$ python3 -q
>>> import numpy as np
>>> import numpy.linalg as la
>>> np.set_printoptions(precision=1, suppress=True, linewidth=160, floatmode="fixed")
>>> m1 = np.array([[0, 1, -2], [-1, 0, 6], [2, -6, 0]])
>>> la.cond(m1) > 100
np.True_
>>> np.round(m1 @ la.pinv(m1) @ m1, 1) + 0
array([[ 0.0,  1.0, -2.0],
       [-1.0,  0.0,  6.0],
       [ 2.0, -6.0,  0.0]])
>>> np.allclose(m1[:-1].T @ la.lstsq(m1[:-1].T, m1[-1])[0], m1[-1])
True
>>> round(np.trace(la.pinv(m1) @ m1), 1)
np.float64(2.0)
>>> np.unique(m1.round(6), axis=0).shape
(3, 3)
>>> left, s, Vh = la.svd(m1, full_matrices=False)
>>> np.round(left.T @ m1 @ Vh.T, 1) + 0
array([[6.4, 0.0, 0.0],
       [0.0, 6.4, 0.0],
       [0.0, 0.0, 0.0]])
>>> vec = np.array([0, 0, 1])
>>> np.round(la.svd(m1, compute_uv=False), 1) + 0
array([6.4, 6.4, 0.0])
>>> np.round(la.eigvals(m1).real, 1) + 0
array([0.0, 0.0, 0.0])
>>> vec @ m1 @ vec
np.int64(0)
>>> round(float(la.det(m1)), 1)
-0.0
>>> Q = la.solve(np.eye(3) - m1, np.eye(3) + m1)
>>> np.round(Q @ Q.T, 1) + 0
array([[1.0, 0.0, 0.0],
       [0.0, 1.0, 0.0],
       [0.0, 0.0, 1.0]])
>>> theta = np.deg2rad(113)
>>> E = np.eye(6)
>>> E[np.ix_([3, 2], [3, 2])] = [[np.cos(theta), -np.sin(theta)], [np.sin(theta), np.cos(theta)]]
>>> E
array([[ 1.0,  0.0,  0.0,  0.0,  0.0,  0.0],
       [ 0.0,  1.0,  0.0,  0.0,  0.0,  0.0],
       [ 0.0,  0.0, -0.4,  0.9,  0.0,  0.0],
       [ 0.0,  0.0, -0.9, -0.4,  0.0,  0.0],
       [ 0.0,  0.0,  0.0,  0.0,  1.0,  0.0],
       [ 0.0,  0.0,  0.0,  0.0,  0.0,  1.0]])
>>> np.sort(la.eigvals(E).real)
array([-0.4, -0.4,  1.0,  1.0,  1.0,  1.0])
>>> round(float(la.det(E)), 1)
1.0
>>> la.norm(E, axis=0)
array([1.0, 1.0, 1.0, 1.0, 1.0, 1.0])
>>> f, v = m1[2], m1[0]
>>> f @ f
np.int64(40)
>>> p = (f @ v) / (f @ f) * f
>>> np.round((v - p) @ f, 1)
np.float64(-0.0)
>>> v - p
array([ 0.3,  0.1, -2.0])
>>> la.matrix_rank(np.outer(f, v))
np.int64(1)
>>> round(float(la.norm(f + v) ** 2 + la.norm(f - v) ** 2), 1)
90.0
>>> J = np.loadtxt("run5.csv", delimiter=",")
>>> J
array([[ 0.0,  0.0,  3.0,  6.0],
       [ 0.0,  0.0, -6.0, -3.0],
       [ 3.0,  6.0,  0.0,  0.0],
       [-6.0, -3.0,  0.0,  0.0]])
>>> Q = J.astype(float).copy()
>>> for j in range(4):
...     Q[:, j] -= Q[:, :j] @ (Q[:, :j].T @ Q[:, j])
...     Q[:, j] /= la.norm(Q[:, j])
... 
>>> np.round(Q.T @ Q, 1) + 0
array([[1.0, 0.0, 0.0, 0.0],
       [0.0, 1.0, 0.0, 0.0],
       [0.0, 0.0, 1.0, 0.0],
       [0.0, 0.0, 0.0, 1.0]])
>>> Q
array([[ 0.0,  0.0,  0.4,  0.9],
       [ 0.0,  0.0, -0.9,  0.4],
       [ 0.4,  0.9,  0.0,  0.0],
       [-0.9,  0.4,  0.0,  0.0]])
>>> hat = np.triu(np.array([[0, 3, -2, -2], [1, -2, 1, 2], [-1, -2, 0, -2], [0, 3, -1, 0]]), 1) + np.eye(4)
>>> out = hat @ J @ la.inv(hat)
>>> la.matrix_rank(out)
np.int64(4)
>>> np.trace(out), np.trace(J)
(np.float64(0.0), np.float64(0.0))
>>> out
array([[   6.0,  -24.0,   21.0,   99.0],
       [  -9.0,   27.0,  -51.0, -177.0],
       [  15.0,  -33.0,   63.0,  222.0],
       [  -6.0,   15.0,  -27.0,  -96.0]])
>>> round(la.det(out), 1)
np.float64(729.0)
>>> out = la.inv(J)
>>> (np.abs(out) > 1e-9).astype(int)
array([[0, 0, 1, 1],
       [0, 0, 1, 1],
       [1, 1, 0, 0],
       [1, 1, 0, 0]])
>>> J @ out
array([[1.0, 0.0, 0.0, 0.0],
       [0.0, 1.0, 0.0, 0.0],
       [0.0, 0.0, 1.0, 0.0],
       [0.0, 0.0, 0.0, 1.0]])
>>> round(float(la.det(J) * la.det(out)), 1)
1.0
>>> theta = np.radians(120)
>>> r_ = np.eye(4)
>>> r_[1, 1] = r_[3, 3] = np.cos(theta)
>>> r_[1, 3], r_[3, 1] = -np.sin(theta), np.sin(theta)
>>> r_
array([[ 1.0,  0.0,  0.0,  0.0],
       [ 0.0, -0.5,  0.0, -0.9],
       [ 0.0,  0.0,  1.0,  0.0],
       [ 0.0,  0.9,  0.0, -0.5]])
>>> out = J @ r_.T
>>> round(float(la.det(r_)), 1), round(float(np.trace(r_)), 1)
(1.0, 1.0)
>>> out
array([[ 0.0, -5.2,  3.0, -3.0],
       [ 0.0,  2.6, -6.0,  1.5],
       [ 3.0, -3.0,  0.0,  5.2],
       [-6.0,  1.5,  0.0, -2.6]])
>>> np.unravel_index(np.abs(J).argmax(), J.shape)
(np.int64(0), np.int64(3))
>>> np.count_nonzero(J)
np.int64(8)
>>> J.sum(axis=0)
array([-3.0,  3.0, -3.0,  3.0])
>>> la.matrix_rank(J)
np.int64(4)
>>> np.diff(J, axis=0)
array([[ 0.0,  0.0, -9.0, -9.0],
       [ 3.0,  6.0,  6.0,  3.0],
       [-9.0, -9.0,  0.0,  0.0]])
>>> J.mean(axis=0)
array([-0.8,  0.8, -0.8,  0.8])
>>> np.zeros(4, 4)
Traceback (most recent call last):
  File "<python-input-62>", line 1, in <module>
    np.zeros(4, 4)
    ~~~~~~~~^^^^^^
TypeError: Cannot interpret '4' as a data type
>>> la.svd(J, compute_uv=False)
array([9.0, 9.0, 3.0, 3.0])
>>> J[:, 4]
Traceback (most recent call last):
  File "<python-input-64>", line 1, in <module>
    J[:, 4]
    ~^^^^^^
IndexError: index 4 is out of bounds for axis 1 with size 4
>>> np.abs(J).max()
np.float64(6.0)
>>> J.sum(axis=1)
array([ 9.0, -9.0,  9.0, -9.0])
>>> J.shape
(4, 4)
>>> A = np.load("a.npy")
>>> A
array([[ -1.5,   0.3,  -1.1,   1.1],
       [ -0.9,   2.5,  -1.6,   0.2],
       [  0.0,  -0.1,   1.0,   1.6],
       [  4.0,  12.0, -26.0,   6.0],
       [ -1.6,  -0.2,  -1.0,   0.1],
       [ -0.8,  -1.3,   0.4,   0.4],
       [  0.0,   1.1,   0.1,   0.0],
       [ -0.1,  -0.4,  -0.6,   0.2],
       [ -0.2,   0.2,   0.5,  -1.5],
       [  3.0,  -1.0,   1.2,   1.2],
       [ -0.1,   0.4,   0.7,   1.3],
       [  1.0,   0.6,   0.8,  -0.8],
       [ -0.7,  -1.1,  -1.2,   1.8],
       [  1.8,   1.7,   0.6,   2.0],
       [  0.3,  -0.4,   0.3,  -0.1],
       [  0.0,   1.0,  -0.1,   0.2],
       [ -0.4,   0.1,   0.4,   0.9],
       [  0.2,   1.9,  -0.6,  -2.6],
       [ -1.1,   0.4,   1.1,   0.2],
       [  2.5,  -0.3,   0.5,   0.5],
       [  0.1,  -0.1,  -0.3,  -0.5],
       [  1.9,   0.9,  -1.2,  -1.0]])
>>> lab = A[:, 3] > np.median(A[:, 3])
>>> f = A[lab].mean(axis=0) - A[~lab].mean(axis=0)
>>> np.round((((A - A.mean(axis=0)) @ f > 0) == lab).mean(), 1)
np.float64(0.7)
>>> f
array([ 0.8,  0.4, -2.1,  2.1])
